$ ipython --no-banner

In [1]: import numpy as np

In [2]: from numpy import linalg as LA

In [3]: np.set_printoptions(precision=2, suppress=True, linewidth=100, legacy="1.25")

In [4]: out = np.array([[5, 0, -5, -5], [-4, 1, -2, -5], [2, 4, -1, 2], [-5, 3, -3, -5]])

In [5]: M = out + out.T

In [6]: M
Out[6]: 
array([[ 10,  -4,  -3, -10],
       [ -4,   2,   2,  -2],
       [ -3,   2,  -2,  -1],
       [-10,  -2,  -1, -10]])

In [7]: rng = np.random.default_rng(790)

In [8]: labels = rng.permutation(4)

In [9]: labels
Out[9]: array([0, 3, 1, 2])

In [10]: out = M[labels][:, labels]

In [11]: np.trace(out)
Out[11]: 0

In [12]: round(LA.det(out), 2), round(float(LA.det(M[labels])), 2)
Out[12]: (1724.0, 1724.0)

In [13]: np.sort(np.abs(LA.eigvals(out)))
Out[13]: array([ 2.61,  2.86, 15.06, 15.31])

In [14]: W0 = np.load("out12.npy")

In [15]: W0
Out[15]: 
array([[0, 1, 0, 0],
       [1, 0, 1, 1],
       [0, 1, 0, 0],
       [0, 1, 0, 0]])

In [16]: evals, V = LA.eigh(W0)

In [17]: x0 = np.array([0, 9, -6, 5])

In [18]: V * np.maximum(evals, 0) @ V.T
Out[18]: 
array([[0.29, 0.5 , 0.29, 0.29],
       [0.5 , 0.87, 0.5 , 0.5 ],
       [0.29, 0.5 , 0.29, 0.29],
       [0.29, 0.5 , 0.29, 0.29]])

In [19]: LA.eigvalsh(W0[1:, 1:])
Out[19]: array([-1.41,  0.  ,  1.41])

In [20]: (np.sign(V[:, -1].round(6)) == np.sign(V[0, -1].round(6))).astype(int)
Out[20]: array([1, 1, 1, 1])

In [21]: out = W0 / LA.norm(W0, axis=1, keepdims=True)

In [22]: G = out @ out.T

In [23]: G[2]
Out[23]: array([1., 0., 1., 1.])

In [24]: (G - 2 * np.eye(4)).round(6).argmax(axis=1)
Out[24]: array([2, 0, 0, 0])

In [25]: np.argwhere(np.triu(np.abs(G) > 0.95, 1))
Out[25]: 
array([[0, 2],
       [0, 3],
       [2, 3]])

In [26]: feats = np.load("m.npy")

In [27]: feats
Out[27]: 
array([[ 5,  0,  1,  2],
       [ 0,  0,  0,  1],
       [10,  1,  2,  3],
       [ 5,  0,  1,  2]])

In [28]: np.argsort(-LA.norm(feats, axis=0).round(6), kind="stable")[:3]
Out[28]: array([0, 3, 2])

In [29]: LA.matrix_rank(feats, rtol=0.1)
Out[29]: 1

In [30]: out = feats[0, 0] * feats[1:] - np.outer(feats[1:, 0], feats[0])

In [31]: out
Out[31]: 
array([[ 0,  0,  0,  5],
       [ 0,  5,  0, -5],
       [ 0,  0,  0,  0]])

In [32]: LA.matrix_rank(out), LA.matrix_rank(feats)
Out[32]: (2, 3)

In [33]: np.flatnonzero(~out.round(6).any(axis=1))
Out[33]: array([2])

In [34]: np.allclose(out[:-1].T @ LA.lstsq(out[:-1].T, out[-1])[0], out[-1])
Out[34]: True

In [35]: np.abs(np.diag(LA.qr(out)[1])) > 1e-9
Out[35]: array([False,  True, False])

In [36]: np.unique(out.round(6), axis=0).shape
Out[36]: (3, 4)

In [37]: Uu, sig, Vt = LA.svd(feats)

In [38]: np.argmax(sig[:-1] / (sig[1:] + 1e-6)) + 1
Out[38]: 3

In [39]: out = Uu[:, :3] @ np.diag(sig[:3]) @ Vt[:3]

In [40]: np.round(LA.norm(feats - out) / LA.norm(feats), 2)
Out[40]: 0.0

In [41]: LA.matrix_rank(feats, rtol=0.05)
Out[41]: 2

In [42]: out.round(2) + 0
Out[42]: 
array([[ 5.,  0.,  1.,  2.],
       [ 0.,  0.,  0.,  1.],
       [10.,  1.,  2.,  3.],
       [ 5.,  0.,  1.,  2.]])

In [43]: out = W0 + rng.integers(-2, 3, (4, 2)) @ rng.integers(-2, 3, (2, 4))

In [44]: out
Out[44]: 
array([[-4,  9,  8, -2],
       [ 2, -2, -1,  3],
       [ 3, -5, -6,  0],
       [-2,  5,  4, -1]])

In [45]: np.round(LA.svd(out - W0, compute_uv=False), 2) + 0
Out[45]: array([16.58,  2.03,  0.  ,  0.  ])

In [46]: np.abs(out - W0).sum(axis=1)
Out[46]: array([22,  7, 15, 11])

In [47]: F = np.load("test8.npy")

In [48]: F
Out[48]: 
array([[ 0.5, -1. , 22. ,  1.1],
       [-0.5,  0. , 10. ,  1.4],
       [-0.1,  0.6, 24. ,  0. ]])

In [49]: def softmax(z):
    ...:     e = np.exp(z - z.max(axis=-1, keepdims=True))
    ...:     return e / e.sum(axis=-1, keepdims=True)
    ...: 

In [50]: np.round(softmax(10 * F[1]), 2) + 0
Out[50]: array([0., 0., 1., 0.])

In [51]: np.round(softmax(F[1] + 2), 2) + 0
Out[51]: array([0., 0., 1., 0.])

In [52]: scores = F @ F.T / np.sqrt(4)

In [53]: np.round(softmax(scores), 2) + 0
Out[53]: 
array([[0., 0., 1.],
       [0., 0., 1.],
       [0., 0., 1.]])

In [54]: np.round(softmax(scores)[1] @ F, 2) + 0
Out[54]: array([-0.1,  0.6, 24. ,  0. ])

In [55]: softmax(scores).round(6).argmax(axis=1)
Out[55]: array([2, 2, 2])

In [56]: A = np.loadtxt("a.csv", delimiter=",")

In [57]: A
Out[57]: 
array([[-1.98, -0.18],
       [-0.18, -0.02]])

In [58]: A.sum(axis=1)
Out[58]: array([-2.16, -0.2 ])

In [59]: np.round(np.abs(A).max(), 2)
Out[59]: 1.98

In [60]: A.sum(axis=0)
Out[60]: array([-2.16, -0.2 ])

In [61]: LA.rank(A)
---------------------------------------------------------------------------
AttributeError                            Traceback (most recent call last)
Cell In[61], line 1
----> 1 LA.rank(A)

AttributeError: module 'numpy.linalg' has no attribute 'rank'

In [62]: out = np.array([[1, 1], [1, 4]])

In [63]: np.einsum("ik,kj->ji", A, out)
Out[63]: 
array([[-2.16, -0.2 ],
       [-2.7 , -0.25]])

In [64]: A @ out
Out[64]: 
array([[-2.16, -2.7 ],
       [-0.2 , -0.25]])

In [65]: E = np.loadtxt("mat.csv", delimiter=",")

In [66]: E
Out[66]: 
array([[ 2., -2.,  0.,  0.],
       [-2.,  2., -2.,  0.],
       [ 0., -2.,  2., -2.],
       [ 0.,  0., -2.,  1.]])

In [67]: x0 = np.array([0, -2, 3, 2])

In [68]: rhs = E @ x0

In [69]: rhs
Out[69]: array([  4., -10.,   6.,  -4.])

In [70]: LA.solve(E, rhs + E[:, 1])
Out[70]: array([ 0., -1.,  3.,  2.])

In [71]: LA.solve(E.T, E[2])
Out[71]: array([ 0., -0.,  1.,  0.])

In [72]: LA.solve(E, rhs)
Out[72]: array([ 0., -2.,  3.,  2.])

In [73]: K = np.load("layer0.npy")

In [74]: K
Out[74]: 
array([[  2.02,  -3.96,   5.94,  15.88],
       [-12.92,  10.1 ,  -7.13,   3.93],
       [  5.94,  -4.12,   1.89,  -5.8 ],
       [-11.16,   5.97,  -0.97,  19.97]])

In [75]: ang = np.radians(30)

In [76]: Rm = np.eye(4)

In [77]: Rm[2, 2] = Rm[3, 3] = np.cos(ang)

In [78]: Rm[2, 3], Rm[3, 2] = -np.sin(ang), np.sin(ang)

In [79]: Rm
Out[79]: 
array([[ 1.  ,  0.  ,  0.  ,  0.  ],
       [ 0.  ,  1.  ,  0.  ,  0.  ],
       [ 0.  ,  0.  ,  0.87, -0.5 ],
       [ 0.  ,  0.  ,  0.5 ,  0.87]])

In [80]: out = K @ Rm.T

In [81]: np.allclose(K @ K.T, out @ out.T)
Out[81]: True

In [82]: LA.svd(K, compute_uv=False), LA.svd(out, compute_uv=False)
Out[82]: (array([30.29, 19.35,  0.19,  0.18]), array([30.29, 19.35,  0.19,  0.18]))

In [83]: np.allclose(LA.norm(K, axis=1), LA.norm(out, axis=1))
Out[83]: True

In [84]: out
Out[84]: 
array([[  2.02,  -3.96,  -2.8 ,  16.72],
       [-12.92,  10.1 ,  -8.14,  -0.16],
       [  5.94,  -4.12,   4.54,  -4.08],
       [-11.16,   5.97, -10.83,  16.81]])
